>>> import numpy as np
>>> np.set_printoptions(precision=1, suppress=True, linewidth=160)
>>> def rd(a):
...     return np.round(a, 1) + 0
... 
>>> F = np.load("sample6.npy")
>>> rd(F)
array([[-0.6, -7.2,  4.8, -0.7],
       [-4.3,  4.1,  6. ,  1.4],
       [ 0.3, -0.5,  2.3, -8.3],
       [-6.9, -1.1, -5.2, -1.4]])
>>> rd(np.trace(F))
np.float64(4.4)
>>> rd((F - F.T) / 2)
array([[ 0. , -1.5,  2.2,  3.1],
       [ 1.5,  0. ,  3.2,  1.2],
       [-2.2, -3.2,  0. , -1.5],
       [-3.1, -1.2,  1.5,  0. ]])
>>> print(np.allclose(F, F.T))
False
>>> F.inv()
Traceback (most recent call last):
  File "<python-input-8>", line 1, in <module>
    F.inv()
    ^^^^^
AttributeError: 'numpy.ndarray' object has no attribute 'inv'
>>> rd(np.sort(np.abs(np.linalg.eigvals(F))))
array([8.2, 8.2, 8.9, 8.9])
>>> t3 = np.stack([F, 2 * F, F[::-1]])
>>> np.linalg.matrix_rank(t3.reshape(3, -1))
np.int64(2)
>>> (t3 @ F.T).shape
(3, 4, 4)
>>> rd(np.linalg.det(t3))
array([ 5314.4, 85030.6,  5314.4])
>>> rd(np.einsum("bij,cij->bc", t3, t3))
array([[ 299.8,  599.5,  -26.6],
       [ 599.5, 1199. ,  -53.3],
       [ -26.6,  -53.3,  299.8]])
>>> print(rd(t3.sum(axis=0)))
[[ -8.8 -22.7   9.1  -3.4]
 [-12.4  12.   20.2  -4.1]
 [ -3.2   2.7  12.8 -23.5]
 [-21.2 -10.4 -10.8  -4.8]]
>>> t3.shape
(3, 4, 4)
>>> out = np.array([[-3, 0, -4], [-1, 0, -4], [5, 3, -2], [0, -5, -2]])
>>> rd(np.einsum("ij,ij->i", F, F))
array([75.5, 72.7, 74.5, 77. ])
>>> out @ F
Traceback (most recent call last):
  File "<python-input-19>", line 1, in <module>
    out @ F
    ~~~~^~~
ValueError: matmul: Input operand 1 has a mismatch in its core dimension 0, with gufunc signature (n?,k),(k,m?)->(n?,m?) (size 4 is different from 3)
>>> np.linalg.matrix_rank(np.vstack([F, out.T]))
np.int64(4)
>>> np.linalg.matrix_rank(F @ out)
np.int64(3)
>>> rd(np.einsum("ik,kj->ij", F, out))
array([[ 33. ,  17.8,  23.2],
       [ 38.4,  10.8, -14.3],
       [ 10.9,  48.4,  12.5],
       [ -4.4,  -8.8,  44.8]])
